% python3 -q
>>> import numpy as np
>>> from numpy import linalg as LA
>>> np.set_printoptions(suppress=True, linewidth=160)
>>> K = np.loadtxt("out4.csv", delimiter=",")
>>> print(K)
[[ -1.   0.  14. -17.   2. -12. -12.  -5.   2.  -9.  -2.]
 [ -3.   0. -12.  21.   0.  18.  12.   3.  -6.   3.   6.]
 [ -8.   2.  14.  -8.   3.  -2.  -9.  -5.  -1. -16.   1.]
 [  1.   4.  -3.  -3.  -5.  -7.   2.   6.  10.   6. -10.]
 [  5.  -2.  -8.   5.  -1.   2.   5.   2.  -1.   9.   1.]
 [  2.  -8.   4.   2.   8.   8.  -4. -10. -16.  -6.  16.]
 [ -1.  -2.  13. -13.   4.  -7. -11.  -7.  -3. -10.   3.]
 [  3.  -4.  10. -13.   4.  -8. -10.  -7.  -4.  -5.   4.]
 [ -4.   0.  -7.  16.   1.  15.   8.   1.  -6.  -1.   6.]
 [  0.   6.  -6.   0.  -7.  -6.   5.   9.  13.   8. -13.]]
>>> # rows and columns are dependent
>>> x0 = np.array([-1, 3, 3, 2, 1, 3, 3, -1, -3, 3, -1])
>>> h = np.maximum(K @ x0, 0)
>>> print(np.flatnonzero(h > 1e-9))
[1 4 5 8]
>>> print(np.tanh(K @ x0))
[-1.  1. -1. -1.  1.  1. -1. -1.  1. -1.]
>>> print(np.maximum(K @ x0, 0) - np.maximum(-K @ x0, 0))
[-87. 117. -31. -32.  22.  34. -59. -61.  93. -21.]
>>> print(h)
[  0. 117.   0.   0.  22.  34.   0.   0.  93.   0.]
>>> ang = np.radians(72)
>>> R = np.eye(11)
>>> R[4, 4] = R[7, 7] = np.cos(ang)
>>> R[4, 7], R[7, 4] = -np.sin(ang), np.sin(ang)
>>> print(R.round(1))
[[ 1.   0.   0.   0.   0.   0.   0.   0.   0.   0.   0. ]
 [ 0.   1.   0.   0.   0.   0.   0.   0.   0.   0.   0. ]
 [ 0.   0.   1.   0.   0.   0.   0.   0.   0.   0.   0. ]
 [ 0.   0.   0.   1.   0.   0.   0.   0.   0.   0.   0. ]
 [ 0.   0.   0.   0.   0.3  0.   0.  -1.   0.   0.   0. ]
 [ 0.   0.   0.   0.   0.   1.   0.   0.   0.   0.   0. ]
 [ 0.   0.   0.   0.   0.   0.   1.   0.   0.   0.   0. ]
 [ 0.   0.   0.   0.   1.   0.   0.   0.3  0.   0.   0. ]
 [ 0.   0.   0.   0.   0.   0.   0.   0.   1.   0.   0. ]
 [ 0.   0.   0.   0.   0.   0.   0.   0.   0.   1.   0. ]
 [ 0.   0.   0.   0.   0.   0.   0.   0.   0.   0.   1. ]]
>>> B = K @ R.T
>>> print(np.round(LA.det(R), 1), np.round(np.trace(R), 1))
1.0 9.6
>>> print(np.round(np.abs(B - K).max(axis=0), 1))
[ 0.   0.   0.   0.   4.   0.   0.  14.5  0.   0.   0. ]
>>> print(np.allclose(K @ K.T, B @ B.T))
True
>>> print(np.round(LA.svd(K, compute_uv=False), 1) + 0, np.round(LA.svd(B, compute_uv=False), 1) + 0)
[64.5 48.3 19.7  0.   0.   0.   0.   0.   0.   0. ] [64.5 48.3 19.7  0.   0.   0.   0.   0.   0.   0. ]
